% ipython --no-banner

In [1]: import numpy as np

In [2]: np.set_printoptions(precision=2, suppress=True, linewidth=140, legacy="1.25")

In [3]: rnd = lambda a: np.round(a, 2) + 0

In [4]: K = np.load("m.npy")

In [5]: K
Out[5]: 
array([[  0,   0,  -4,  -4,  -8,   8,   0,   4,   8,  -4,  -4,   8,  -4],
       [  0,   0,   0,   0,   0,   0,   0,   0,   0,   0,   0,   0,   0],
       [  0,   0,  -3,  -3,  -6,   6,   0,   3,   6,  -3,  -3,   6,  -3],
       [  0,   0,  -5,  -5, -10,  10,   0,   5,  10,  -5,  -5,  10,  -5],
       [  0,   0,  -1,  -1,  -2,   2,   0,   1,   2,  -1,  -1,   2,  -1],
       [  0,   0,   3,   3,   6,  -6,   0,  -3,  -6,   3,   3,  -6,   3],
       [  0,   0,  -1,  -1,  -2,   2,   0,   1,   2,  -1,  -1,   2,  -1],
       [  0,   0,  -1,  -1,  -2,   2,   0,   1,   2,  -1,  -1,   2,  -1],
       [  0,   0,  -4,  -4,  -8,   8,   0,   4,   8,  -4,  -4,   8,  -4],
       [  0,   0,  -2,  -2,  -4,   4,   0,   2,   4,  -2,  -2,   4,  -2]])

In [6]: def softmax(z):
   ...:     e = np.exp(z - z.max(axis=-1, keepdims=True))
   ...:     return e / e.sum(axis=-1, keepdims=True)
   ...: 

In [7]: rnd(softmax(K).sum(axis=1))
Out[7]: array([1., 1., 1., 1., 1., 1., 1., 1., 1., 1.])

In [8]: rnd(softmax(K[6] + 4))
Out[8]: array([0.03, 0.03, 0.01, 0.01, 0.  , 0.25, 0.03, 0.09, 0.25, 0.01, 0.01, 0.25, 0.01])

In [9]: rnd(softmax(10 * K[6]))
Out[9]: array([0.  , 0.  , 0.  , 0.  , 0.  , 0.33, 0.  , 0.  , 0.33, 0.  , 0.  , 0.33, 0.  ])

In [10]: rnd(softmax(K[6]))
Out[10]: array([0.03, 0.03, 0.01, 0.01, 0.  , 0.25, 0.03, 0.09, 0.25, 0.01, 0.01, 0.25, 0.01])

In [11]: scores = K @ K.T / np.sqrt(13)

In [12]: softmax(scores).round(6).argmax(axis=1)
Out[12]: array([3, 0, 3, 3, 3, 5, 3, 3, 3, 3])

In [13]: rnd(softmax(scores)[6] @ K)
Out[13]: array([ 0.  ,  0.  , -5.  , -5.  , -9.99,  9.99,  0.  ,  5.  ,  9.99, -5.  , -5.  ,  9.99, -5.  ])

In [14]: rng = np.random.default_rng(667937)

In [15]: B = K + rng.integers(-2, 3, (10, 1)) @ rng.integers(-2, 3, (1, 13))

In [16]: B
Out[16]: 
array([[  0,   0,  -4,  -4,  -8,   8,   0,   4,   8,  -4,  -4,   8,  -4],
       [  2,   1,   0,   2,  -1,  -1,   0,  -1,  -1,   2,   1,   2,   1],
       [  4,   2,  -3,   1,  -8,   4,   0,   1,   4,   1,  -1,  10,  -1],
       [  2,   1,  -5,  -3, -11,   9,   0,   4,   9,  -3,  -4,  12,  -4],
       [  0,   0,  -1,  -1,  -2,   2,   0,   1,   2,  -1,  -1,   2,  -1],
       [ -2,  -1,   3,   1,   7,  -5,   0,  -2,  -5,   1,   2,  -8,   2],
       [ -4,  -2,  -1,  -5,   0,   4,   0,   3,   4,  -5,  -3,  -2,  -3],
       [  2,   1,  -1,   1,  -3,   1,   0,   0,   1,   1,   0,   4,   0],
       [  2,   1,  -4,  -2,  -9,   7,   0,   3,   7,  -2,  -3,  10,  -3],
       [ -4,  -2,  -2,  -6,  -2,   6,   0,   4,   6,  -6,  -4,   0,  -4]])

In [17]: np.linalg.matrix_rank(B - K, tol=1e-8)
Out[17]: 1

In [18]: rnd(np.linalg.svd(B - K, compute_uv=False))
Out[18]: array([19.77,  0.  ,  0.  ,  0.  ,  0.  ,  0.  ,  0.  ,  0.  ,  0.  ,  0.  ])

In [19]: np.linalg.cond(K) > 100
Out[19]: True

In [20]: rnd(np.linalg.norm(K, 2) / np.linalg.norm(K))
Out[20]: 1.0

In [21]: [round(float(x), 2) for x in np.linalg.svd(K, compute_uv=False)[:3]]
Out[21]: [42.47, 0.0, 0.0]

In [22]: Uu, sigma, Vh = np.linalg.svd(K)

In [23]: evecs = Vh[:(sigma > 1e-8).sum()]

In [24]: x = K[6] + 4 * K[2] + rng.integers(2) * np.eye(13)[11]

In [25]: x
Out[25]: array([  0.,   0., -13., -13., -26.,  26.,   0.,  13.,  26., -13., -13.,  27., -13.])

In [26]: rnd(np.diag(evecs.T @ evecs))
Out[26]: array([0.  , 0.  , 0.05, 0.05, 0.18, 0.18, 0.  , 0.05, 0.18, 0.05, 0.05, 0.18, 0.05])

In [27]: np.allclose(evecs.T @ evecs @ x, x)
Out[27]: False

In [28]: np.linalg.matrix_rank(np.vstack([K, x]))
Out[28]: 2
